$ python -q
>>> import numpy as np
>>> import numpy.linalg as la
>>> np.set_printoptions(precision=2, suppress=True, linewidth=140)
>>> F = np.load("sample6.npy")
>>> F
array([[ 1,  0,  0,  0],
       [ 2,  1,  0,  0],
       [-2,  0,  1,  0],
       [ 2,  1,  0,  1]])
>>> x0 = np.array([-1, 1, -1, -1])
>>> y = F @ x0
>>> beta, lr = np.zeros(4), 1 / la.norm(F, 2) ** 2
>>> for i in range(10):
...     beta -= lr * F.T @ (F @ beta - y)
...     if i % 2 == 0: print(i, round(la.norm(F @ beta - y), 2))
... 
0 0.78
2 0.73
4 0.7
6 0.67
8 0.64
>>> np.round(la.cond(F), 2)
np.float64(12.18)
>>> rng = np.random.default_rng(35)
>>> labels = rng.permutation(4)
>>> labels
array([1, 2, 3, 0])
>>> other = F[labels][:, labels]
>>> np.round(la.det(other), 2), round(la.det(F[labels]), 2)
(np.float64(1.0), np.float64(-1.0))
>>> np.allclose(other, F)
False
>>> other
array([[ 1,  0,  0,  2],
       [ 0,  1,  0, -2],
       [ 1,  0,  1,  2],
       [ 0,  0,  0,  1]])
>>> np.diag(other)
array([1, 1, 1, 1])
>>> np.sort(np.abs(la.eigvals(other)))
array([1., 1., 1., 1.])
>>> np.trace(other)
np.int64(4)
>>> Q, r_ = la.qr(other)
>>> np.abs(np.diag(r_))
array([1.41, 1.  , 0.71, 1.  ])
>>> np.round(Q @ r_, 2) + 0
array([[ 1.,  0.,  0.,  2.],
       [ 0.,  1.,  0., -2.],
       [ 1.,  0.,  1.,  2.],
       [ 0.,  0.,  0.,  1.]])
>>> np.round(Q.T @ Q, 2) + 0
array([[1., 0., 0., 0.],
       [0., 1., 0., 0.],
       [0., 0., 1., 0.],
       [0., 0., 0., 1.]])
>>> r_.round(2) + 0
array([[-1.41,  0.  , -0.71, -2.83],
       [ 0.  ,  1.  ,  0.  , -2.  ],
       [ 0.  ,  0.  ,  0.71,  0.  ],
       [ 0.  ,  0.  ,  0.  ,  1.  ]])
